$ ipython --no-banner

In [1]: import numpy as np

In [2]: np.set_printoptions(precision=3, suppress=True, linewidth=140, legacy="1.25")

In [3]: tidy = lambda a: np.round(a, 3) + 0

In [4]: F = np.loadtxt("m.csv", delimiter=",")

In [5]: F
Out[5]: 
array([[ 3.,  4.,  5.,  6.,  7.,  8.],
       [ 9., 10., 11., 12., 13., 14.],
       [15., 16., 17., 18., 19., 20.],
       [21., 22., 23., 24., 25., 26.],
       [27., 28., 29., 30., 31., 32.],
       [33., 34., 35., 36., 37., 38.]])

In [6]: x0 = np.array([2, 1, 2, 2, 5, 5])

In [7]: h = np.maximum(F @ x0, 0)

In [8]: h
Out[8]: array([107., 209., 311., 413., 515., 617.])

In [9]: F.T @ h
Out[9]: array([49806., 51978., 54150., 56322., 58494., 60666.])

In [10]: np.maximum(F @ x0, 0) - np.maximum(-F @ x0, 0)
Out[10]: array([107., 209., 311., 413., 515., 617.])

In [11]: F * (h > 1e-9)[:, None]
Out[11]: 
array([[ 3.,  4.,  5.,  6.,  7.,  8.],
       [ 9., 10., 11., 12., 13., 14.],
       [15., 16., 17., 18., 19., 20.],
       [21., 22., 23., 24., 25., 26.],
       [27., 28., 29., 30., 31., 32.],
       [33., 34., 35., 36., 37., 38.]])

In [12]: U, sigma, VT = np.linalg.svd(F)

In [13]: V = VT[:(sigma > 1e-8).sum()]

In [14]: rng = np.random.default_rng(42953)

In [15]: x0 = F[0] + -1 * F[2] + rng.integers(2) * np.eye(6)[4]

In [16]: x0
Out[16]: array([-12., -12., -12., -12., -12., -12.])

In [17]: tidy(V.T @ V)
Out[17]: 
array([[ 0.524,  0.381,  0.238,  0.095, -0.048, -0.19 ],
       [ 0.381,  0.295,  0.21 ,  0.124,  0.038, -0.048],
       [ 0.238,  0.21 ,  0.181,  0.152,  0.124,  0.095],
       [ 0.095,  0.124,  0.152,  0.181,  0.21 ,  0.238],
       [-0.048,  0.038,  0.124,  0.21 ,  0.295,  0.381],
       [-0.19 , -0.048,  0.095,  0.238,  0.381,  0.524]])

In [18]: tidy(np.linalg.norm(x0 - V.T @ V @ x0))
Out[18]: 0.0

In [19]: np.allclose(V.T @ V @ x0, x0)
Out[19]: True

In [20]: tidy(np.diag(V.T @ V))
Out[20]: array([0.524, 0.295, 0.181, 0.181, 0.295, 0.524])

In [21]: np.abs(np.diag(np.linalg.qr(F)[1])) > 1e-9
Out[21]: array([ True,  True, False, False, False, False])

In [22]: tidy(np.trace(np.linalg.pinv(F) @ F))
Out[22]: 2.0

In [23]: data = np.load("w.npy")

In [24]: data
Out[24]: 
array([[-19.848,  60.184, -38.657,   0.911,  -0.519],
       [-21.336,  58.676, -40.349,   0.187,  -0.608],
       [-20.793,  60.232, -39.432,   0.499,   1.629],
       [-18.277,  61.699, -39.414,   1.435,   0.008],
       [-19.567,  59.825, -39.287,   1.373,   1.357],
       [-20.98 ,  61.216, -41.681,  -0.615,   0.326],
       [-20.118,  58.675, -40.463,  -0.11 ,   1.512],
       [-19.063,  60.735, -40.51 ,  -0.428,   1.093],
       [-19.691,  60.705, -39.502,   0.503,  -0.59 ],
       [-20.787,  59.245, -39.586,   2.179,  -0.489],
       [-21.113,  59.002, -40.784,   1.534,   1.647],
       [-21.067,  60.984, -39.456,  -0.851,   2.034],
       [-18.762,  59.843, -41.22 ,  -0.96 ,   1.141],
       [-19.08 ,  59.468, -40.761,   0.472,  -1.395],
       [-19.161,  60.556, -38.23 ,   1.137,   0.491],
       [-20.614,  59.053, -40.981,  -1.264,   0.462],
       [-20.767,  60.866, -40.402,   1.252,  -0.727],
       [-17.451,  59.868, -40.869,  -0.083,  -0.978],
       [-19.695,  60.365, -40.724,   2.133,   2.479],
       [-19.294,  59.871, -40.688,  -1.446,   0.399],
       [-22.583,  62.086, -39.21 ,   1.597,  -0.046],
       [-21.697,  60.762, -39.127,  -0.577,  -0.488],
       [-20.537,  61.113, -40.007,   0.59 ,  -0.371],
       [-19.864,  60.168, -39.32 ,   0.009,  -0.883],
       [-20.089,  60.661, -39.69 ,   1.021,   0.367],
       [-20.312,  58.836, -40.972,  -0.747,  -0.53 ],
       [-18.246,  60.705, -39.875,   0.661,   0.189]])

In [25]: Ac = data - data.mean(axis=0)

In [26]: U, sigma, VT = np.linalg.svd(Ac, full_matrices=False)

In [27]: np.linalg.matrix_rank(Ac)
Out[27]: 5

In [28]: np.abs(VT[0]).argmax()
Out[28]: 3

In [29]: tidy(sigma ** 2 / (sigma ** 2).sum())
Out[29]: array([0.309, 0.257, 0.207, 0.145, 0.082])

In [30]: tidy(Ac.mean(axis=0))
Out[30]: array([0., 0., 0., 0., 0.])

In [31]: tidy(VT[0] * np.sign(VT[0, np.abs(VT[0]).argmax()]))
Out[31]: array([-0.567,  0.371,  0.456,  0.575,  0.048])

In [32]: np.searchsorted(np.cumsum(sigma ** 2) / (sigma ** 2).sum(), 0.9) + 1
Out[32]: 4

In [33]: (np.sign(U[:, 0]) == np.sign(U[0, 0])).astype(int)
Out[33]: array([1, 0, 1, 1, 1, 0, 0, 0, 1, 1, 1, 1, 0, 0, 1, 0, 1, 0, 1, 0, 1, 1, 1, 0, 1, 0, 0])

In [34]: lab = data[:, 0] > np.median(data[:, 0])

In [35]: f = data[lab].mean(axis=0) - data[~lab].mean(axis=0)

In [36]: tidy(f)
Out[36]: array([ 1.837,  0.207,  0.225,  0.104, -0.122])

In [37]: tidy((((data - data.mean(axis=0)) @ f > 0) == lab).mean())
Out[37]: 0.963

In [38]: x0 = np.array([0, 1, 1, 0, 0])

In [39]: rhs = data @ x0

In [40]: tidy(np.linalg.pinv(data) @ data)
Out[40]: 
array([[1., 0., 0., 0., 0.],
       [0., 1., 0., 0., 0.],
       [0., 0., 1., 0., 0.],
       [0., 0., 0., 1., 0.],
       [0., 0., 0., 0., 1.]])

In [41]: rhs = rhs + 0.05 * rng.normal(size=27)

In [42]: tidy(rhs)
Out[42]: 
array([21.555, 18.307, 20.743, 22.265, 20.572, 19.61 , 18.222, 20.217, 21.253, 19.752, 18.099, 21.599, 18.587, 18.735, 22.25 , 18.064,
       20.468, 19.017, 19.628, 19.13 , 22.869, 21.731, 21.217, 20.79 , 20.956, 17.894, 20.839])

In [43]: coef, *_ = np.linalg.lstsq(data, rhs)

In [44]: tidy(data.T @ (rhs - data @ coef))
Out[44]: array([0., 0., 0., 0., 0.])

In [45]: M = np.load("out9.npy")

In [46]: M
Out[46]: 
array([[-0.632, -1.921,  5.962,  1.899, -3.729],
       [-0.072, -0.295,  0.444,  0.242, -0.416],
       [-0.994, -0.034, -0.423,  0.001,  0.447],
       [ 0.71 ,  0.584, -1.495, -0.535,  0.894],
       [-0.731,  0.261, -0.252, -0.213,  0.532],
       [-1.221,  0.648, -1.512, -0.632,  1.461],
       [ 0.841,  1.54 , -4.157, -1.476,  2.662],
       [-0.044,  1.298, -3.181, -1.203,  2.387],
       [ 1.036,  0.809, -3.159, -0.841,  1.667],
       [ 0.185, -1.186,  2.182,  1.077, -1.853],
       [ 0.186, -1.157,  3.631,  1.152, -2.457],
       [ 0.013,  1.19 , -2.628, -1.084,  2.055],
       [-0.769,  1.559, -3.159, -1.44 ,  2.725],
       [-1.893, -0.304,  1.161,  0.282, -0.168],
       [-0.091, -1.423,  3.644,  1.371, -2.554],
       [-1.02 , -0.073,  0.472,  0.054, -0.002],
       [ 0.653,  0.483, -1.644, -0.478,  0.866],
       [-0.252,  1.229, -2.929, -1.127,  2.298],
       [ 1.666,  1.18 , -3.632, -1.166,  1.876],
       [ 0.495,  0.039,  0.187, -0.041, -0.221],
       [ 0.955,  1.36 , -4.258, -1.331,  2.5  ],
       [-0.005, -0.5  ,  1.289,  0.472, -0.907],
       [ 1.324,  1.696, -4.614, -1.63 ,  2.783],
       [-0.267,  0.538, -2.244, -0.625,  1.323]])

In [47]: C2 = np.cov(M, rowvar=False)

In [48]: tidy(np.polyfit(M[:, 3], M[:, 0], 1))
Out[48]: array([-0.324, -0.095])

In [49]: np.argwhere(np.triu(np.abs(np.corrcoef(M.T)) > 0.8, 1))
Out[49]: 
array([[1, 2],
       [1, 3],
       [1, 4],
       [2, 3],
       [2, 4],
       [3, 4]])

In [50]: tidy(np.median(M, axis=0))
Out[50]: array([-0.024,  0.51 , -1.504, -0.506,  0.88 ])

In [51]: C2.shape
Out[51]: (5, 5)

In [52]: tidy(M.std(axis=0))
Out[52]: array([0.848, 1.002, 2.746, 0.96 , 1.809])

In [53]: tidy(np.corrcoef(M.T))
Out[53]: 
array([[ 1.   ,  0.359, -0.437, -0.367,  0.289],
       [ 0.359,  1.   , -0.981, -0.999,  0.992],
       [-0.437, -0.981,  1.   ,  0.988, -0.984],
       [-0.367, -0.999,  0.988,  1.   , -0.994],
       [ 0.289,  0.992, -0.984, -0.994,  1.   ]])

In [54]: Ac = M - M.mean(axis=0)

In [55]: V = np.linalg.svd(Ac)[2][:4]

In [56]: other = Ac - Ac @ V.T @ V

In [57]: tidy(other.std(axis=0))
Out[57]: array([0.001, 0.004, 0.001, 0.004, 0.002])

In [58]: tidy(np.cov(Ac @ V.T, rowvar=False))
Out[58]: 
array([[13.303,  0.   ,  0.   ,  0.   ],
       [ 0.   ,  0.694,  0.   ,  0.   ],
       [ 0.   ,  0.   ,  0.044,  0.   ],
       [ 0.   ,  0.   ,  0.   ,  0.001]])

In [59]: tidy(np.linalg.norm(other) / np.linalg.norm(Ac))
Out[59]: 0.002

In [60]: proj = M @ np.linalg.solve(M.T @ M, M.T)

In [61]: tidy(np.trace(proj))
Out[61]: 5.0

In [62]: tidy(np.linalg.eigvalsh(proj))
Out[62]: array([0., 0., 0., 0., 0., 0., 0., 0., 0., 0., 0., 0., 0., 0., 0., 0., 0., 0., 0., 1., 1., 1., 1., 1.])
